In [1]: import numpy as np

In [2]: np.set_printoptions(precision=3, suppress=True, linewidth=100, sign=" ")

In [3]: K = np.loadtxt("layer10.csv", delimiter=",")

In [4]: K
Out[4]: 
array([[ 0.,  0.,  0.,  0.,  0.,  0.,  0.,  0.,  9.,  4.],
       [ 0.,  0.,  0.,  0.,  0.,  0.,  0.,  0.,  7.,  3.],
       [ 0.,  0.,  0.,  0.,  0.,  0.,  0.,  0.,  0.,  1.],
       [ 0.,  0.,  0.,  0.,  0.,  0.,  0.,  0.,  2.,  1.],
       [ 0.,  0.,  0.,  0.,  0.,  0.,  0.,  0.,  6.,  7.],
       [ 0.,  0.,  0.,  0.,  0.,  0.,  0.,  0.,  8.,  4.],
       [ 0.,  0.,  0.,  0.,  0.,  0.,  0.,  0.,  8.,  2.],
       [ 0.,  0.,  0.,  0.,  0.,  0.,  0.,  0.,  0.,  9.],
       [ 9.,  7.,  0.,  2.,  6.,  8.,  8.,  0.,  0.,  0.],
       [ 4.,  3.,  1.,  1.,  7.,  4.,  2.,  9.,  0.,  0.]])

In [5]: K.reshape(-1, 2)
Out[5]: 
array([[ 0.,  0.],
       [ 0.,  0.],
       [ 0.,  0.],
       [ 0.,  0.],
       [ 9.,  4.],
       [ 0.,  0.],
       [ 0.,  0.],
       [ 0.,  0.],
       [ 0.,  0.],
       [ 7.,  3.],
       [ 0.,  0.],
       [ 0.,  0.],
       [ 0.,  0.],
       [ 0.,  0.],
       [ 0.,  1.],
       [ 0.,  0.],
       [ 0.,  0.],
       [ 0.,  0.],
       [ 0.,  0.],
       [ 2.,  1.],
       [ 0.,  0.],
       [ 0.,  0.],
       [ 0.,  0.],
       [ 0.,  0.],
       [ 6.,  7.],
       [ 0.,  0.],
       [ 0.,  0.],
       [ 0.,  0.],
       [ 0.,  0.],
       [ 8.,  4.],
       [ 0.,  0.],
       [ 0.,  0.],
       [ 0.,  0.],
       [ 0.,  0.],
       [ 8.,  2.],
       [ 0.,  0.],
       [ 0.,  0.],
       [ 0.,  0.],
       [ 0.,  0.],
       [ 0.,  9.],
       [ 9.,  7.],
       [ 0.,  2.],
       [ 6.,  8.],
       [ 8.,  0.],
       [ 0.,  0.],
       [ 4.,  3.],
       [ 1.,  1.],
       [ 7.,  4.],
       [ 2.,  9.],
       [ 0.,  0.]])

In [6]: t3 = K.reshape(10, 2, -1)

In [7]: np.einsum("ihd,jhd->hij", t3, t3).shape
Out[7]: (2, 10, 10)

In [8]: np.swapaxes(t3, 1, 2)[1]
Out[8]: 
array([[ 0.,  0.],
       [ 0.,  0.],
       [ 0.,  0.],
       [ 0.,  7.],
       [ 0.,  3.]])

In [9]: Uu, sv, Vh = np.linalg.svd(K)

In [10]: vecs = Vh[:(sv > 1e-8).sum()]

In [11]: rng = np.random.default_rng(88499)

In [12]: vec = K[5] + -2 * K[7] + rng.integers(2) * np.eye(10)[2]

In [13]: vec
Out[13]: array([  0.,   0.,   0.,   0.,   0.,   0.,   0.,   0.,   8., -14.])

In [14]: np.allclose(vecs.T @ vecs @ vec, vec)
Out[14]: True

In [15]: np.linalg.matrix_rank(np.vstack([K, vec]))
Out[15]: np.int64(4)

In [16]: t3 = np.stack([K, 4 * K, K[::-1]])

In [17]: np.linalg.det(t3)
Out[17]: array([ 0.,  0.,  0.])

In [18]: (t3 @ K.T).shape
Out[18]: (3, 10, 10)

In [19]: np.linalg.matrix_rank(t3.reshape(3, -1))
Out[19]: np.int64(2)

In [20]: t3.sum(axis=0)
Out[20]: 
array([[  4.,   3.,   1.,   1.,   7.,   4.,   2.,   9.,  45.,  20.],
       [  9.,   7.,   0.,   2.,   6.,   8.,   8.,   0.,  35.,  15.],
       [  0.,   0.,   0.,   0.,   0.,   0.,   0.,   0.,   0.,  14.],
       [  0.,   0.,   0.,   0.,   0.,   0.,   0.,   0.,  18.,   7.],
       [  0.,   0.,   0.,   0.,   0.,   0.,   0.,   0.,  38.,  39.],
       [  0.,   0.,   0.,   0.,   0.,   0.,   0.,   0.,  46.,  27.],
       [  0.,   0.,   0.,   0.,   0.,   0.,   0.,   0.,  42.,  11.],
       [  0.,   0.,   0.,   0.,   0.,   0.,   0.,   0.,   0.,  46.],
       [ 45.,  35.,   0.,  10.,  30.,  40.,  40.,   0.,   7.,   3.],
       [ 20.,  15.,   5.,   5.,  35.,  20.,  10.,  45.,   9.,   4.]])
